% python3 -q
>>> import numpy as np
>>> from numpy import linalg as LA
>>> np.set_printoptions(precision=4, suppress=True, linewidth=200)
>>> rnd = lambda a: np.round(a, 4) + 0
>>> feats = np.load("out15.npy")
>>> feats
array([[-2, -1,  0,  1,  2,  3,  4],
       [ 5,  6,  7,  8,  9, 10, 11],
       [12, 13, 14, 15, 16, 17, 18],
       [19, 20, 21, 22, 23, 24, 25],
       [26, 27, 28, 29, 30, 31, 32],
       [33, 34, 35, 36, 37, 38, 39],
       [40, 41, 42, 43, 44, 45, 46],
       [47, 48, 49, 50, 51, 52, 53],
       [54, 55, 56, 57, 58, 59, 60],
       [61, 62, 63, 64, 65, 66, 67],
       [68, 69, 70, 71, 72, 73, 74]])
>>> f = np.array([3, 1])
>>> np.convolve(feats[3], f)
array([57, 79, 83, 87, 91, 95, 99, 25])
>>> np.correlate(feats[3], feats[9], "full")
array([1273, 2594, 3962, 5376, 6835, 8338, 9884, 8590, 7255, 5880, 4466, 3014, 1525])
>>> np.polyval(f, feats[3])
array([58, 61, 64, 67, 70, 73, 76])
>>> x = np.array([-1, 0, 1, 2, 3, 3, 2])
>>> (feats * x).sum(axis=1)
array([ 27,  97, 167, 237, 307, 377, 447, 517, 587, 657, 727])
>>> (feats @ x).argmax()
np.int64(10)
>>> data = np.load("mat.npy")
>>> data
array([[ 2,  0, -2,  0,  2,  1, -2, -1,  3],
       [-1,  1,  3,  1, -1,  1,  1, -1, -1],
       [-1,  3, -1, -1,  2, -2,  0,  0,  0],
       [-3,  2, -3, -1,  3, -2, -2,  2, -1],
       [-3,  1, -2, -3,  0, -3,  2,  0,  1],
       [ 3,  1,  1, -2,  1,  0, -3,  0, -3],
       [ 1, -2,  1, -1, -3, -3, -2, -1,  0],
       [-2,  2, -1,  0,  0,  3, -1,  2,  1],
       [-2, -2,  3,  2, -2, -2, -1, -3,  3]])
>>> cov = data.T @ data
>>> np.diag(cov)
array([42, 28, 39, 21, 32, 41, 28, 20, 31])
>>> np.allclose(cov, cov.T)
True
>>> rnd(LA.svd(data, compute_uv=False) ** 2)
array([99.8921, 61.5843, 45.139 , 33.8525, 19.5632, 12.7621,  7.7416,  1.3746,  0.0906])
>>> q, r_ = LA.qr(data)
>>> rnd(abs(r_[0, 0])), rnd(LA.norm(data[:, 0]))
(np.float64(6.4807), np.float64(6.4807))
>>> rnd(q @ r_)
array([[ 2.,  0., -2.,  0.,  2.,  1., -2., -1.,  3.],
       [-1.,  1.,  3.,  1., -1.,  1.,  1., -1., -1.],
       [-1.,  3., -1., -1.,  2., -2.,  0.,  0.,  0.],
       [-3.,  2., -3., -1.,  3., -2., -2.,  2., -1.],
       [-3.,  1., -2., -3.,  0., -3.,  2.,  0.,  1.],
       [ 3.,  1.,  1., -2.,  1.,  0., -3.,  0., -3.],
       [ 1., -2.,  1., -1., -3., -3., -2., -1.,  0.],
       [-2.,  2., -1.,  0.,  0.,  3., -1.,  2.,  1.],
       [-2., -2.,  3.,  2., -2., -2., -1., -3.,  3.]])
>>> np.allclose(r_.T @ r_, data.T @ data)
True
>>> np.trace(q @ q.T)
np.float64(9.0)
>>> q.shape, r_.shape
((9, 9), (9, 9))
>>> x = np.array([2, 0, 2, 0, 1, 1, 1, 0, 2])
>>> y = data @ x
>>> c, lr = np.zeros(9), 1 / LA.norm(data, 2) ** 2
>>> for i in range(25):
...     c -= lr * data.T @ (data @ c - y)
...     if i % 5 == 0: print(i, round(LA.norm(data @ c - y), 4))
... 
0 9.2415
5 3.547
10 1.9765
15 1.2405
20 0.9033
>>> rnd(LA.cond(data))
np.float64(33.2111)
>>> rnd(c)
array([ 1.7101,  0.1903,  0.8057,  0.4555,  0.3829,  1.3374,  0.8058, -1.3434,  1.1569])
>>> rng = np.random.default_rng(2827)
>>> labels = rng.permutation(9)
>>> labels
array([3, 2, 6, 4, 0, 8, 1, 7, 5])
>>> B = data[labels][:, labels]
>>> rnd(LA.det(B)), rnd(LA.det(data[labels]))
(np.float64(-47560.0), np.float64(47560.0))
>>> np.allclose(B, data)
False
>>> np.diag(B)
array([-1, -1, -2,  0,  2,  3,  1,  2,  0])
>>> rnd(np.sort(np.abs(LA.eigvals(B))))
array([1.3513, 1.3513, 2.9579, 2.9579, 4.698 , 4.698 , 4.9279, 4.9279, 5.5537])
>>> B = data / np.sqrt((data ** 2).mean(axis=1, keepdims=True))
>>> LA.matrix_rank(B) == LA.matrix_rank(data)
np.True_
>>> rnd(LA.norm(B, axis=1))
array([3., 3., 3., 3., 3., 3., 3., 3., 3.])
>>> X = np.diag(np.array([2, 1, 2, 2, 2, 2, 1, 0, 0, 0, 2, 1])) + -1 * np.eye(12, k=1) + -1 * np.eye(12, k=-1)
>>> X
array([[ 2., -1.,  0.,  0.,  0.,  0.,  0.,  0.,  0.,  0.,  0.,  0.],
       [-1.,  1., -1.,  0.,  0.,  0.,  0.,  0.,  0.,  0.,  0.,  0.],
       [ 0., -1.,  2., -1.,  0.,  0.,  0.,  0.,  0.,  0.,  0.,  0.],
       [ 0.,  0., -1.,  2., -1.,  0.,  0.,  0.,  0.,  0.,  0.,  0.],
       [ 0.,  0.,  0., -1.,  2., -1.,  0.,  0.,  0.,  0.,  0.,  0.],
       [ 0.,  0.,  0.,  0., -1.,  2., -1.,  0.,  0.,  0.,  0.,  0.],
       [ 0.,  0.,  0.,  0.,  0., -1.,  1., -1.,  0.,  0.,  0.,  0.],
       [ 0.,  0.,  0.,  0.,  0.,  0., -1.,  0., -1.,  0.,  0.,  0.],
       [ 0.,  0.,  0.,  0.,  0.,  0.,  0., -1.,  0., -1.,  0.,  0.],
       [ 0.,  0.,  0.,  0.,  0.,  0.,  0.,  0., -1.,  0., -1.,  0.],
       [ 0.,  0.,  0.,  0.,  0.,  0.,  0.,  0.,  0., -1.,  2., -1.],
       [ 0.,  0.,  0.,  0.,  0.,  0.,  0.,  0.,  0.,  0., -1.,  1.]])
>>> np.all(LA.eigvalsh(X) > 0)
np.False_
>>> [round(float(LA.det(X[:i, :i])), 2) + 0 for i in range(1, 13)]
[2.0, 1.0, 0.0, -1.0, -2.0, -3.0, -1.0, 3.0, 1.0, -3.0, -7.0, -4.0]
>>> labels = rng.permutation(12)
>>> labels
array([ 5,  9,  1,  4, 10,  6,  3,  7,  2,  0, 11,  8])
>>> B = X[labels][:, labels]
>>> rnd(LA.det(B)), rnd(LA.det(X[labels]))
(np.float64(-4.0), np.float64(-4.0))
>>> rnd(np.sort(np.abs(LA.eigvals(B))))
array([0.1416, 0.2225, 0.5439, 0.6523, 0.9174, 1.4198, 1.6136, 1.9406, 2.5488, 2.9177, 3.1414, 3.7556])
>>> np.diag(B)
array([2., 0., 1., 2., 2., 1., 2., 0., 2., 2., 1., 0.])
>>> B
array([[ 2.,  0.,  0., -1.,  0., -1.,  0.,  0.,  0.,  0.,  0.,  0.],
       [ 0.,  0.,  0.,  0., -1.,  0.,  0.,  0.,  0.,  0.,  0., -1.],
       [ 0.,  0.,  1.,  0.,  0.,  0.,  0.,  0., -1., -1.,  0.,  0.],
       [-1.,  0.,  0.,  2.,  0.,  0., -1.,  0.,  0.,  0.,  0.,  0.],
       [ 0., -1.,  0.,  0.,  2.,  0.,  0.,  0.,  0.,  0., -1.,  0.],
       [-1.,  0.,  0.,  0.,  0.,  1.,  0., -1.,  0.,  0.,  0.,  0.],
       [ 0.,  0.,  0., -1.,  0.,  0.,  2.,  0., -1.,  0.,  0.,  0.],
       [ 0.,  0.,  0.,  0.,  0., -1.,  0.,  0.,  0.,  0.,  0., -1.],
       [ 0.,  0., -1.,  0.,  0.,  0., -1.,  0.,  2.,  0.,  0.,  0.],
       [ 0.,  0., -1.,  0.,  0.,  0.,  0.,  0.,  0.,  2.,  0.,  0.],
       [ 0.,  0.,  0.,  0., -1.,  0.,  0.,  0.,  0.,  0.,  1.,  0.],
       [ 0., -1.,  0.,  0.,  0.,  0.,  0., -1.,  0.,  0.,  0.,  0.]])
>>> mat = np.load("run12.npy")
>>> rnd(mat)
array([[-1.043 ,  1.5644, -0.1038, -2.8234, -2.0604, -0.9227,  2.772 ,  0.5091,  0.0776,  0.661 ],
       [-0.596 , -1.1937, -0.0232, -0.5297, -0.267 , -0.1686, -0.3052,  0.6691, -4.7203, -0.1303],
       [ 0.745 ,  1.7071, -2.0242,  2.9738,  0.183 , -1.6157,  1.4333,  0.2557, -0.9065,  1.7335],
       [ 0.596 ,  1.0218, -3.2308, -0.6744, -1.2458, -0.5013, -1.5399, -0.0943,  0.0131, -2.9196],
       [ 0.596 , -2.7606, -0.2722, -0.1396, -1.3781, -2.8096, -0.9649,  1.9758,  1.1328,  1.0096],
       [ 2.3841, -0.5549,  0.2883, -0.9519,  2.7166, -1.2253,  2.1869,  0.7696, -0.1441, -1.9345],
       [-1.341 , -2.0411, -0.5618,  0.4751, -0.1971, -1.4608,  1.3346, -3.7424,  0.1015, -0.7239],
       [ 2.8311, -1.2499,  0.1818,  0.8704, -2.7391,  2.1661,  1.4811, -0.3828, -0.2059, -0.2346],
       [ 2.2351,  0.1353, -1.0953, -2.3092,  0.8197, -0.0207, -1.2748, -2.0137, -0.3734,  2.6386],
       [-1.341 , -1.8692, -2.9577, -0.4568,  1.2671,  2.2444,  1.218 ,  1.2312,  0.6285,  0.8451]])
>>> rnd(mat.T @ mat)
array([[25.,  0.,  0.,  0.,  0.,  0.,  0.,  0.,  0.,  0.],
       [ 0., 25.,  0.,  0.,  0.,  0.,  0.,  0.,  0.,  0.],
       [ 0.,  0., 25.,  0.,  0.,  0.,  0.,  0.,  0.,  0.],
       [ 0.,  0.,  0., 25.,  0.,  0.,  0.,  0.,  0.,  0.],
       [ 0.,  0.,  0.,  0., 25.,  0.,  0.,  0.,  0.,  0.],
       [ 0.,  0.,  0.,  0.,  0., 25.,  0.,  0.,  0.,  0.],
       [ 0.,  0.,  0.,  0.,  0.,  0., 25.,  0.,  0.,  0.],
       [ 0.,  0.,  0.,  0.,  0.,  0.,  0., 25.,  0.,  0.],
       [ 0.,  0.,  0.,  0.,  0.,  0.,  0.,  0., 25.,  0.],
       [ 0.,  0.,  0.,  0.,  0.,  0.,  0.,  0.,  0., 25.]])
>>> rnd(mat[:, 2] @ mat[:, 5])
np.float64(0.0)
>>> rnd(LA.norm(mat, axis=0))
array([5., 5., 5., 5., 5., 5., 5., 5., 5., 5.])
